In [1]: import numpy as np

In [2]: from numpy import linalg as LA

In [3]: np.set_printoptions(precision=2, suppress=True, linewidth=140)

In [4]: W2 = 5 * np.array([[0.5, -0.9, 0.7, 0.4],
   ...:     [1.2, -1.1, 1.4, -1.2],
   ...:     [-0.6, -0.4, -1.7, 0.0]])

In [5]: rng = np.random.default_rng(5959)

In [6]: idx = rng.integers(0, 3, 14)

In [7]: W0 = W2[idx] + rng.normal(size=(14, 4))

In [8]: print(W0)
[[ 5.62 -5.57  7.92 -6.72]
 [-3.05 -1.67 -9.74 -0.65]
 [ 1.7  -4.55  3.17 -0.04]
 [ 6.24 -6.39  7.18 -4.54]
 [ 2.06 -4.32  0.69  3.74]
 [ 3.66 -3.93  2.77  2.62]
 [ 5.58 -5.91  6.53 -6.39]
 [ 3.77 -4.37  4.87  2.66]
 [ 1.92 -4.99  4.09  0.39]
 [-3.3  -1.44 -7.27  1.11]
 [ 0.58 -4.72  3.28  1.71]
 [ 4.73 -3.84  9.79 -7.2 ]
 [ 4.35 -6.19  7.8  -5.06]
 [-3.66 -1.03 -8.22  0.46]]

In [9]: Xs = (W0 - W0.mean(axis=0)) / W0.std(axis=0)

In [10]: print(Xs.std(axis=0))
[1. 1. 1. 1.]

In [11]: c = LA.lstsq(np.delete(Xs, 2, axis=1), Xs[:, 2])[0]

In [12]: print(round(1 - np.var(Xs[:, 2] - np.delete(Xs, 2, axis=1) @ c), 2))
0.9

In [13]: idx = rng.integers(0, 2, 4)

In [14]: M = np.array([[2, -1, 1, 2], [-1, -1, 1, -2], [2, 0, -1, 1], [2, 0, 1, -2]]) * (idx[:, None] == idx)

In [15]: print(M)
[[ 2  0  1  0]
 [ 0 -1  0 -2]
 [ 2  0 -1  0]
 [ 0  0  0 -2]]

In [16]: # splits into 2 blocks

In [17]: ev, evecs = LA.eig(M)

In [18]: print(M @ evecs[:, 0] - ev[0] * evecs[:, 0])
[0. 0. 0. 0.]

In [19]: print(np.sort(LA.eigvals(M @ M)))
[1.   2.44 4.   6.56]

In [20]: print(ev)
[ 2.56 -1.56 -1.   -2.  ]

In [21]: print(np.sort(LA.eigvals(M.T)))
[-2.   -1.56 -1.    2.56]

In [22]: print(np.prod(ev))
-8.0

In [23]: x0 = np.array([-3, -1, -3, 3])

In [24]: rhs = W0 @ x0

In [25]: print(LA.solve(W0.T @ W0, W0.T @ rhs))
[-3. -1. -3.  3.]

In [26]: rhs = rhs + 0.05 * rng.normal(size=14)

In [27]: print(rhs)
[-55.13  38.14 -10.14 -47.42   7.27  -7.48 -49.61 -13.52 -11.87  36.51  -1.75 -61.34 -45.38  38.15]

In [28]: c, *_ = LA.lstsq(W0, rhs)

In [29]: print(c)
[-2.99 -1.01 -3.01  3.  ]

In [30]: print(c.round())
[-3. -1. -3.  3.]

In [31]: print(np.round(W0.T @ (rhs - W0 @ c), 2) + 0)
[0. 0. 0. 0.]

In [32]: print(np.kron(np.eye(2, dtype=int), M))
[[ 2  0  1  0  0  0  0  0]
 [ 0 -1  0 -2  0  0  0  0]
 [ 2  0 -1  0  0  0  0  0]
 [ 0  0  0 -2  0  0  0  0]
 [ 0  0  0  0  2  0  1  0]
 [ 0  0  0  0  0 -1  0 -2]
 [ 0  0  0  0  2  0 -1  0]
 [ 0  0  0  0  0  0  0 -2]]

In [33]: print(round(LA.det(M.T), 2))
-8.0

In [34]: print(np.einsum("ij,ji->", M, M))
14

In [35]: print(LA.eigvals(M))
[ 2.56 -1.56 -1.   -2.  ]

In [36]: print(round(float(LA.det(M[::-1])), 2))
-8.0

In [37]: print(M @ M)
[[6 0 1 0]
 [0 1 0 6]
 [2 0 3 0]
 [0 0 0 4]]

In [38]: print((M != 0).astype(int))
[[1 0 1 0]
 [0 1 0 1]
 [1 0 1 0]
 [0 0 0 1]]

In [39]: m1 = np.load("a.npy")

In [40]: print(m1)
[[-0.3   1.17  0.18 -0.24]
 [ 0.84  1.29 -0.92 -0.86]
 [-2.07  2.19  2.68 -0.28]
 [ 0.48  0.51  0.86 -1.32]]

In [41]: # rank 3

In [42]: print(np.allclose(m1[:-1].T @ LA.lstsq(m1[:-1].T, m1[-1])[0], m1[-1]))
True

In [43]: print(round(np.trace(LA.pinv(m1) @ m1), 2))
3.0

In [44]: print(m1 @ LA.pinv(m1) @ m1)
[[-0.3   1.17  0.18 -0.24]
 [ 0.84  1.29 -0.92 -0.86]
 [-2.07  2.19  2.68 -0.28]
 [ 0.48  0.51  0.86 -1.32]]

In [45]: print(LA.lstsq(m1[:-1].T, m1[-1])[2])
3

In [46]: left, sv, Vh = LA.svd(m1)

In [47]: evecs = Vh[:(sv > 1e-8).sum()]

In [48]: x0 = m1[3] + -2 * m1[2] + rng.integers(2) * np.eye(4)[2]

In [49]: print(x0)
[ 4.62 -3.87 -4.5  -0.76]

In [50]: print(round(LA.norm(x0 - evecs.T @ evecs @ x0), 2))
0.0

In [51]: print(LA.matrix_rank(np.vstack([m1, x0])))
3

In [52]: Y = np.array([[5, 1, 0], [7, 2, 2], [3, 7, 4], [8, 7, 1]])

In [53]: print(np.einsum("ij->j", m1))
[-1.05  5.16  2.8  -2.7 ]

In [54]: print(np.einsum("ik,kj->ij", m1, Y))
[[ 5.31  1.62  2.82]
 [ 3.59 -9.04 -1.96]
 [10.78 19.11 14.82]
 [-2.01 -1.72  3.14]]

In [55]: print(Y.T @ m1.T)
[[ 5.31  3.59 10.78 -2.01]
 [ 1.62 -9.04 19.11 -1.72]
 [ 2.82 -1.96 14.82  3.14]]

In [56]: rk = LA.matrix_rank(m1)

In [57]: print(rk)
3

In [58]: ns = LA.svd(m1)[2][rk:].T

In [59]: print([int(LA.matrix_rank(m1[:i])) for i in range(1, len(m1) + 1)])
[1, 2, 3, 3]

In [60]: print(np.round(m1 @ ns, 2) + 0)
[[0.]
 [0.]
 [0.]
 [0.]]

In [61]: print(ns.shape)
(4, 1)

In [62]: print([int(LA.matrix_rank(np.delete(m1, i, axis=0))) for i in range(4)])
[3, 3, 3, 3]

In [63]: print(LA.matrix_rank(m1.T @ m1), LA.matrix_rank(m1 @ m1.T))
3 3

In [64]: print(np.allclose(m1 @ ns, 0))
True

In [65]: print(ns @ ns.T)
[[0.45 0.16 0.26 0.39]
 [0.16 0.05 0.09 0.14]
 [0.26 0.09 0.15 0.23]
 [0.39 0.14 0.23 0.34]]

In [66]: print(ns[:, 0] / ns[np.abs(ns[:, 0]).round(6).argmax(), 0])
[1.   0.35 0.58 0.88]

In [67]: data = np.load("data.npy")

In [68]: print(data)
[[ 1 -2  4 -8]
 [ 1 -1  1 -1]
 [ 1  0  0  0]]

In [69]: # row 0 dominates

In [70]: Y = data / LA.norm(data, axis=1, keepdims=True)

In [71]: gram = Y @ Y.T

In [72]: print(LA.norm(Y, axis=1))
[1. 1. 1.]

In [73]: print((gram - 2 * np.eye(3)).round(6).argmax(axis=1))
[1 0 1]

In [74]: print(gram[1])
[0.81 1.   0.5 ]

In [75]: print(np.argwhere(np.triu(np.abs(gram) > 0.95, 1)))
[]

In [76]: mat = np.loadtxt("sample2.csv", delimiter=",")

In [77]: print(mat)
[[-0.37 -0.93]
 [-0.93  0.37]]

In [78]: # symmetric

In [79]: print([round(float(LA.det(mat[:i, :i])), 2) + 0 for i in range(1, 3)])
[-0.37, -1.0]

In [80]: print(np.all(LA.eigvalsh(mat) > 0))
False

In [81]: f = np.array([-3, 2])

In [82]: Y = mat + np.outer(f, np.eye(2)[0])

In [83]: print(Y)
[[-3.37 -0.93]
 [ 1.07  0.37]]

In [84]: K = np.load("block5.npy")

In [85]: print(K)
[[0 0 6 0]
 [1 4 0 2]
 [0 0 6 0]
 [1 4 0 2]
 [1 4 0 2]
 [3 7 0 5]
 [0 0 2 0]
 [3 7 0 5]
 [0 0 6 0]
 [0 1 0 0]
 [3 7 0 5]
 [0 1 0 0]
 [0 1 0 0]
 [3 7 0 5]
 [0 0 2 0]
 [0 0 2 0]
 [1 4 0 2]
 [0 0 2 0]
 [1 4 0 2]
 [0 1 0 0]
 [0 0 4 0]
 [1 4 0 2]]

In [86]: # rows 0 and 2 are equal

In [87]: idx = K[:, 3] > np.median(K[:, 3])

In [88]: f = K[idx].mean(axis=0) - K[~idx].mean(axis=0)

In [89]: print(f)
[ 1.8   4.87 -2.5   3.2 ]

In [90]: print((((K - K.mean(axis=0)) @ f > 0) == idx).mean())
1.0

In [91]: print(np.argsort(-np.abs(f).round(6), kind="stable"))
[1 3 2 0]

In [92]: print(idx.astype(int))
[0 1 0 1 1 1 0 1 0 0 1 0 0 1 0 0 1 0 1 0 0 1]

In [93]: print([round(float(x), 2) for x in LA.svd(K, compute_uv=False)[:3]])
[21.38, 11.83, 2.16]

In [94]: print(LA.matrix_rank(K, rtol=0.1))
3

In [95]: print(round(float(LA.norm(K, 2) / LA.norm(K)), 2))
0.87

In [96]: print(np.argsort(-LA.norm(K, axis=0).round(6), kind="stable")[:3])
[1 2 3]

In [97]: print(round(np.log10(LA.cond(K))))
2

In [98]: Y = K + rng.integers(-2, 3, (22, 3)) @ rng.integers(-2, 3, (3, 4))

In [99]: print(Y)
[[ -3   4   0  -4]
 [  3   4  -4  -2]
 [  5  -3  12   1]
 [ -1   7   2   2]
 [ -4   6 -10   0]
 [  1   5  -4   7]
 [  2  -4  -4  -1]
 [  5  11  -2  -2]
 [ -2   0  10   4]
 [ -3   6  -2  -3]
 [  3   1   4  13]
 [ -4   3   2   3]
 [ -6   4  -4   1]
 [ -1  11  -4   3]
 [  0   2  10   2]
 [  2  -3   0   0]
 [ -3  10   4   2]
 [  0   0   2   0]
 [  7   4   2  -3]
 [  1  -4   6   7]
 [  7  -3   6  -3]
 [  4  -2  -2   4]]

In [100]: print(np.round(LA.svd(Y - K, compute_uv=False), 2) + 0)
[25.86 18.87 16.44  0.  ]

In [101]: print(LA.matrix_rank(Y - K, tol=1e-8))
3

In [102]: print(Y - K)
[[ -3   4  -6  -4]
 [  2   0  -4  -4]
 [  5  -3   6   1]
 [ -2   3   2   0]
 [ -5   2 -10  -2]
 [ -2  -2  -4   2]
 [  2  -4  -6  -1]
 [  2   4  -2  -7]
 [ -2   0   4   4]
 [ -3   5  -2  -3]
 [  0  -6   4   8]
 [ -4   2   2   3]
 [ -6   3  -4   1]
 [ -4   4  -4  -2]
 [  0   2   8   2]
 [  2  -3  -2   0]
 [ -4   6   4   0]
 [  0   0   0   0]
 [  6   0   2  -5]
 [  1  -5   6   7]
 [  7  -3   2  -3]
 [  3  -6  -2   2]]
